$ python3 -q
>>> import numpy as np
>>> np.set_printoptions(precision=2, suppress=True, linewidth=140, sign=" ")
>>> f = np.array([1, 9, 8, -8, 9, -7])
>>> data = f[np.abs(np.subtract.outer(np.arange(6), np.arange(6)))]
>>> data
array([[ 1,  9,  8, -8,  9, -7],
       [ 9,  1,  9,  8, -8,  9],
       [ 8,  9,  1,  9,  8, -8],
       [-8,  8,  9,  1,  9,  8],
       [ 9, -8,  8,  9,  1,  9],
       [-7,  9, -8,  8,  9,  1]])
>>> evals, evecs = np.linalg.eigh(data)
>>> np.unique(evals.round(6) + 0, return_counts=True)[1]
array([ 1,  1,  1,  1,  1,  1])
>>> np.abs(evecs[:, -1]).round(6).argmax()
np.int64(2)
>>> np.linalg.eigvalsh(data @ data)
array([   2.45,   80.93,  320.96,  321.11,  583.57,  824.98])
>>> evals
array([-28.72, -17.92,   1.57,   9.  ,  17.92,  24.16])
>>> print(np.linalg.svd(data, compute_uv=False))
[ 28.72  24.16  17.92  17.92   9.     1.57]
>>> F = np.load("x.npy")
>>> F
array([[ 0.,  3.,  0.,  0.,  1.],
       [ 5.,  4.,  3.,  1.,  3.],
       [ 0.,  0., -3., -3., -3.],
       [ 0.,  0., -1., -2.,  0.],
       [ 0.,  0., -2., -1.,  2.]])
>>> evals, evecs = np.linalg.eig(F)
>>> np.sort(np.linalg.eigvals(np.linalg.inv(F)))
array([-1.  , -0.42, -0.2 ,  0.16,  0.33])
>>> evals
array([-2.36,  6.36,  3.  , -5.  , -1.  ])
>>> print(np.sort(np.linalg.eigvals(F @ F)))
[  1.     5.56   9.    25.    40.44]
>>> f = np.array([2, 0])
>>> np.convolve(F[4], f)
array([ 0.,  0., -4., -2.,  4.,  0.])
>>> np.correlate(F[4], F[1], "full")
array([ 0.,  0., -6., -5., -1., -9., -8.,  3., 10.])
>>> np.array([np.convolve(row, f, "same") for row in F])
array([[ 0.,  6.,  0.,  0.,  2.],
       [10.,  8.,  6.,  2.,  6.],
       [ 0.,  0., -6., -6., -6.],
       [ 0.,  0., -2., -4.,  0.],
       [ 0.,  0., -4., -2.,  4.]])
>>> other = data[0, 0] * data[1:] - np.outer(data[1:, 0], data[0])
>>> other
array([[  0, -80, -63,  80, -89,  72],
       [  0, -63, -63,  73, -64,  48],
       [  0,  80,  73, -63,  81, -48],
       [  0, -89, -64,  81, -80,  72],
       [  0,  72,  48, -48,  72, -48]])
>>> data[:, 0] / data[0, 0]
array([ 1.,  9.,  8., -8.,  9., -7.])
>>> print(np.linalg.matrix_rank(other), np.linalg.matrix_rank(data))
5 6
>>> X = np.load("a.npy")
>>> X
array([[ 0,  1],
       [ 1,  0]])
>>> left, sigma = np.linalg.svd(X)
Traceback (most recent call last):
  File "<python-input-27>", line 1, in <module>
    left, sigma = np.linalg.svd(X)
    ^^^^^^^^^^^
ValueError: too many values to unpack (expected 2)
>>> left, sigma, vt = np.linalg.svd(X, full_matrices=False)
>>> left.shape, sigma.shape, vt.shape
((2, 2), (2,), (2, 2))
>>> np.cumsum(sigma ** 2) / np.sum(sigma ** 2)
array([ 0.5,  1. ])
>>> sigma
array([ 1.,  1.])
>>> t3 = np.stack([X, -1 * X, X[::-1]])
>>> np.linalg.matrix_rank(t3)
array([ 2,  2,  2])
>>> print((t3 @ X.T).shape)
(3, 2, 2)
>>> np.linalg.norm(t3, axis=(1, 2))
array([ 1.41,  1.41,  1.41])
>>> t3.sum(axis=0)
array([[ 1,  0],
       [ 0,  1]])
>>> proj = np.triu(np.array([[-5, 3], [2, -5]]), 1) + np.eye(2)
>>> other = proj @ X @ np.linalg.inv(proj)
>>> print(proj @ X - X @ proj)
[[ 3.  0.]
 [ 0. -3.]]
>>> print(np.linalg.matrix_rank(other))
2
>>> np.trace(other), np.trace(X)
(np.float64(0.0), np.int64(0))
>>> np.poly(other)
array([ 1.,  0., -1.])
>>> W0 = np.load("block6.npy")
>>> W0
array([[ 3.02,  1.  ,  2.  ,  3.  ,  0.  ],
       [ 0.  ,  1.02,  2.  ,  3.  ,  1.  ],
       [ 3.  ,  3.  ,  3.02,  2.  ,  3.  ],
       [ 1.  ,  2.  ,  0.  ,  2.02,  3.  ],
       [ 3.  ,  1.  ,  2.  ,  3.  ,  0.02]])
>>> w1 = np.array([[0, 3, 8, 9, 6, 3],
...     [6, 1, 3, 5, 2, 7],
...     [2, 5, 8, 1, 7, 1],
...     [6, 7, 8, 6, 6, 7],
...     [4, 0, 9, 2, 8, 2]])
>>> b = np.array([1, 1, 2, 2, 1, 1])
>>> act = np.maximum(W0 @ w1 + b, 0)
>>> np.linalg.matrix_rank(act)
np.int64(5)
>>> (act > 0).mean(axis=0)
array([ 1.,  1.,  1.,  1.,  1.,  1.])
>>> W2 = np.array([[-1, 2], [0, 1], [1, -2], [-1, 1], [0, 3], [0, 2]])
>>> act @ W2
array([[-14.02, 255.4 ],
       [ -8.16, 215.64],
       [-11.9 , 355.34],
       [-17.08, 232.82],
       [-13.94, 255.4 ]])
>>> w1 @ W2
array([[-1, 20],
       [-8, 32],
       [ 5, 17],
       [-4, 41],
       [ 3, 20]])
>>> round(float(np.linalg.norm(W0, 2) / np.linalg.norm(W0)), 2)
0.9
>>> np.linalg.matrix_rank(W0, rtol=0.1)
np.int64(4)
>>> evals, evecs = np.linalg.eig(X)
>>> np.sort(np.linalg.eigvals(X.T))
array([-1.,  1.])
>>> print(np.sort(np.linalg.eigvals(np.linalg.inv(X))))
[-1.  1.]
>>> X @ evecs[:, 0] - evals[0] * evecs[:, 0]
array([ 0.,  0.])
>>> evals
array([ 1., -1.])
>>> J = np.load("layer6.npy")
>>> print(J)
[[ 15  -4   5   2]
 [-18   6  -6  -2]
 [  9  -6   3  -5]
 [-15  -5  -5   6]]
>>> other = np.array([[1, 0], [1, 3], [2, 2], [1, 1]])
>>> J @ other
array([[ 23,   0],
       [-26,   4],
       [  4, -17],
       [-24, -19]])
>>> np.einsum("ij->j", J)
array([-9, -9, -3,  1])
>>> np.einsum("ik,kj->ji", J, other)
array([[ 23, -26,   4, -24],
       [  0,   4, -17, -19]])
>>> np.vstack([J, other.T]).shape
(6, 4)
>>> np.linalg.matrix_rank(np.vstack([J, other.T]))
np.int64(4)
>>> np.linalg.matrix_rank(J @ other)
np.int64(2)
>>> np.einsum("ij,ij->i", J, J)
array([ 270,  400,  151,  311])
>>> other @ J
Traceback (most recent call last):
  File "<python-input-70>", line 1, in <module>
    other @ J
    ~~~~~~^~~
ValueError: matmul: Input operand 1 has a mismatch in its core dimension 0, with gufunc signature (n?,k),(k,m?)->(n?,m?) (size 4 is different from 2)
>>> np.einsum("ik,kj->ij", J, other)
array([[ 23,   0],
       [-26,   4],
       [  4, -17],
       [-24, -19]])
>>> vec = np.array([-2, 2, 2, 3])
>>> h1 = np.maximum(J @ vec, 0)
>>> print(J.T @ h1)
[-960   40 -320  108]
>>> np.maximum(J @ (3 * vec), 0)
array([  0,  90,   0,  84])
>>> np.maximum(J @ vec, 0) - np.maximum(-J @ vec, 0)
array([-22,  30, -39,  28])
>>> print(J * (h1 > 1e-9)[:, None])
[[  0   0   0   0]
 [-18   6  -6  -2]
 [  0   0   0   0]
 [-15  -5  -5   6]]
>>> np.flatnonzero(h1 > 1e-9)
array([ 1,  3])
>>> left, sigma, vt = np.linalg.svd(J)
>>> sigma.round(2) + 0
array([ 31.35,  10.43,   6.36,   0.  ])
>>> other = left[:, :3] @ np.diag(sigma[:3]) @ vt[:3]
>>> np.linalg.matrix_rank(J, rtol=0.05)
np.int64(3)
>>> print(np.round(np.linalg.norm(J - other, 2), 2), round(float(sigma[3]), 2))
0.0 0.0
>>> print(other)
[[ 15.  -4.   5.   2.]
 [-18.   6.  -6.  -2.]
 [  9.  -6.   3.  -5.]
 [-15.  -5.  -5.   6.]]
>>> round(np.abs(J - other).max(), 2)
np.float64(0.0)
>>> print(np.argsort(-np.linalg.norm(other, axis=0).round(6), kind="stable")[:3])
[ 0  1  2]
>>> round(float(np.linalg.norm(other, 2) / np.linalg.norm(other)), 2)
0.93
